% ipython --no-banner

In [1]: import numpy as np

In [2]: np.set_printoptions(precision=3, suppress=True, linewidth=160, legacy="1.25")

In [3]: def tidy(a):
   ...:     return np.round(a, 3) + 0
   ...: 

In [4]: X = np.load("case12.npy")

In [5]: X
Out[5]: 
array([[ 0.1  ,  0.   , -0.4  ,  0.5  ],
       [ 1.4  ,  2.2  ,  0.   , -0.1  ],
       [-0.536,  0.69 ,  1.004,  0.719],
       [-0.5  ,  0.7  ,  1.   ,  0.7  ]])

In [6]: evals, vecs = np.linalg.eig(X)

In [7]: tidy(np.prod(evals))
Out[7]: -0.036

In [8]: tidy(np.sort(np.linalg.eigvals(X.T)))
Out[8]: array([-0.049,  0.197,  1.707,  2.15 ])

In [9]: tidy(np.sort(np.linalg.eigvals(np.linalg.inv(X))))
Out[9]: array([-20.33 ,   0.465,   0.586,   5.079])

In [10]: tidy(np.abs(np.linalg.eigvals(X)).max())
Out[10]: 2.15

In [11]: tidy((X - X.T) / 2)
Out[11]: 
array([[ 0.   , -0.7  ,  0.068,  0.5  ],
       [ 0.7  ,  0.   , -0.345, -0.4  ],
       [-0.068,  0.345,  0.   , -0.14 ],
       [-0.5  ,  0.4  ,  0.14 ,  0.   ]])

In [12]: np.allclose(X, X.T)
Out[12]: False

In [13]: tidy(np.sort(np.abs(np.linalg.eigvals(X))))
Out[13]: array([0.049, 0.197, 1.707, 2.15 ])

In [14]: Y = X / np.sqrt((X ** 2).mean(axis=1, keepdims=True))

In [15]: np.linalg.matrix_rank(X - X.mean(axis=1, keepdims=True))
Out[15]: 3

In [16]: tidy(np.linalg.norm(Y, axis=1))
Out[16]: array([2., 2., 2., 2.])

In [17]: np.linalg.matrix_rank(Y) == np.linalg.matrix_rank(X)
Out[17]: True

In [18]: A = np.load("out17.npy")

In [19]: tidy(A)
Out[19]: 
array([[ 0.21 , -0.565, -0.113, -0.79 ],
       [-0.565,  0.597, -0.081, -0.565],
       [-0.113, -0.081,  0.984, -0.113],
       [-0.79 , -0.565, -0.113,  0.21 ]])

In [20]: evals, vecs = np.linalg.eigh(A)

In [21]: tidy(np.linalg.eigvalsh(A @ A))
Out[21]: array([1., 1., 1., 1.])

In [22]: (evals > 1e-8).sum(), (evals < -1e-8).sum()
Out[22]: (3, 1)

In [23]: tidy(vecs.T @ A @ vecs)
Out[23]: 
array([[-1.,  0.,  0.,  0.],
       [ 0.,  1.,  0.,  0.],
       [ 0.,  0.,  1.,  0.],
       [ 0.,  0.,  0.,  1.]])

In [24]: tidy(evals)
Out[24]: array([-1.,  1.,  1.,  1.])

In [25]: tidy(evals.sum()), np.trace(A)
Out[25]: (2.0, 2.0)

In [26]: np.unique(evals.round(6) + 0, return_counts=True)[1]
Out[26]: array([1, 3])

In [27]: E = np.loadtxt("data.csv", delimiter=",")

In [28]: E
Out[28]: 
array([[0.5, 0.5, 0. , 0. ],
       [0. , 1. , 0. , 0. ],
       [0.5, 0. , 0.5, 0. ],
       [0.5, 0. , 0. , 0.5]])

In [29]: rng = np.random.default_rng(724154)

In [30]: labels = rng.permutation(4)

In [31]: labels
Out[31]: array([1, 0, 3, 2])

In [32]: Y = E[labels][:, labels]

In [33]: tidy(np.sort(np.abs(np.linalg.eigvals(Y))))
Out[33]: array([0.5, 0.5, 0.5, 1. ])

In [34]: np.allclose(Y, E)
Out[34]: False

In [35]: tidy(np.sort(np.abs(np.linalg.eigvals(E))))
Out[35]: array([0.5, 0.5, 0.5, 1. ])

In [36]: np.trace(E)
Out[36]: 2.5

In [37]: tidy(np.abs(np.linalg.eigvals(E)).max())
Out[37]: 1.0

In [38]: Y = np.array([[-1, 2, 0], [2, -5, -4], [-2, -2, 3], [1, 2, 5]])

In [39]: np.einsum("ij,ij->i", E, E)
Out[39]: array([0.5, 1. , 0.5, 0.5])

In [40]: np.linalg.matrix_rank(E @ Y)
Out[40]: 3

In [41]: np.vstack([E, Y.T]).shape
Out[41]: (7, 4)

In [42]: np.einsum("ik,kj->ij", E, Y)
Out[42]: 
array([[ 0.5, -1.5, -2. ],
       [ 2. , -5. , -4. ],
       [-1.5,  0. ,  1.5],
       [ 0. ,  2. ,  2.5]])

In [43]: m1 = np.load("m.npy")

In [44]: m1
Out[44]: 
array([[-5,  2, -3],
       [-3, -5,  2],
       [ 2, -3, -5]])

In [45]: Y = np.array([[-2, 2, -4], [2, -2, -2]])

In [46]: basis = np.kron(Y, m1)

In [47]: np.linalg.matrix_rank(basis)
Out[47]: 6

In [48]: basis
Out[48]: 
array([[ 10,  -4,   6, -10,   4,  -6,  20,  -8,  12],
       [  6,  10,  -4,  -6, -10,   4,  12,  20,  -8],
       [ -4,   6,  10,   4,  -6, -10,  -8,  12,  20],
       [-10,   4,  -6,  10,  -4,   6,  10,  -4,   6],
       [ -6, -10,   4,   6,  10,  -4,   6,  10,  -4],
       [  4,  -6, -10,  -4,   6,  10,  -4,   6,  10]])

In [49]: K = np.load("arr.npy")

In [50]: K
Out[50]: 
array([[ 1,  2,  1,  2],
       [ 2,  4,  2,  4],
       [-1, -2, -1, -2]])

In [51]: np.argsort(-np.linalg.norm(K, axis=0).round(6), kind="stable")[:3]
Out[51]: array([1, 3, 0])

In [52]: np.linalg.cond(K) > 100
Out[52]: True

In [53]: np.unique(K.round(6), axis=0).shape
Out[53]: (3, 4)

In [54]: np.abs(np.diag(np.linalg.qr(K)[1])) > 1e-9
Out[54]: array([ True, False, False])

In [55]: Y = X / np.linalg.norm(X, axis=1, keepdims=True)

In [56]: C2 = Y @ Y.T

In [57]: tidy(C2[2])
Out[57]: array([-0.098,  0.176,  1.   ,  1.   ])

In [58]: tidy(np.degrees(np.arccos(np.clip(C2[2, 3], -1, 1))))
Out[58]: 1.424

In [59]: np.argwhere(np.triu(np.abs(C2) > 0.95, 1))
Out[59]: array([[2, 3]])

In [60]: (np.abs(C2) > 0.9).astype(int)
Out[60]: 
array([[1, 0, 0, 0],
       [0, 1, 0, 0],
       [0, 0, 1, 1],
       [0, 0, 1, 1]])

In [61]: left, sig, vt = np.linalg.svd(K)

In [62]: vecs = vt[:(sig > 1e-8).sum()]

In [63]: vec = K[0] + -1 * K[1] + rng.integers(2) * np.eye(4)[3]

In [64]: vec
Out[64]: array([-1., -2., -1., -1.])

In [65]: np.allclose(vecs.T @ vecs @ vec, vec)
Out[65]: False

In [66]: tidy(vecs.T @ vecs)
Out[66]: 
array([[0.1, 0.2, 0.1, 0.2],
       [0.2, 0.4, 0.2, 0.4],
       [0.1, 0.2, 0.1, 0.2],
       [0.2, 0.4, 0.2, 0.4]])

In [67]: vec = np.array([-2, -1, 1, 1])

In [68]: np.linalg.norm(K @ vec) <= np.linalg.norm(K, 2) * np.linalg.norm(vec) + 1e-9
Out[68]: True

In [69]: K @ (2 * vec)
Out[69]: array([-2, -4,  2])

In [70]: np.einsum("ij,j->i", K, vec)
Out[70]: array([-1, -2,  1])

In [71]: K @ np.ones(4)
Out[71]: array([ 6., 12., -6.])

In [72]: Y = np.array([[0.0], [0.1], [-0.1], [2.0]])

In [73]: basis = np.array([[0.9, 0.3, -0.7]])

In [74]: M = Y @ basis

In [75]: tidy(M)
Out[75]: 
array([[ 0.  ,  0.  ,  0.  ],
       [ 0.09,  0.03, -0.07],
       [-0.09, -0.03,  0.07],
       [ 1.8 ,  0.6 , -1.4 ]])

In [76]: np.allclose(M[:-1].T @ np.linalg.lstsq(M[:-1].T, M[-1])[0], M[-1])
Out[76]: True

In [77]: np.abs(np.diag(np.linalg.qr(M)[1])) > 1e-9
Out[77]: array([ True, False, False])

In [78]: Y = K / np.sqrt((K ** 2).mean(axis=1, keepdims=True))

In [79]: K - K.mean(axis=1, keepdims=True)
Out[79]: 
array([[-0.5,  0.5, -0.5,  0.5],
       [-1. ,  1. , -1. ,  1. ],
       [ 0.5, -0.5,  0.5, -0.5]])
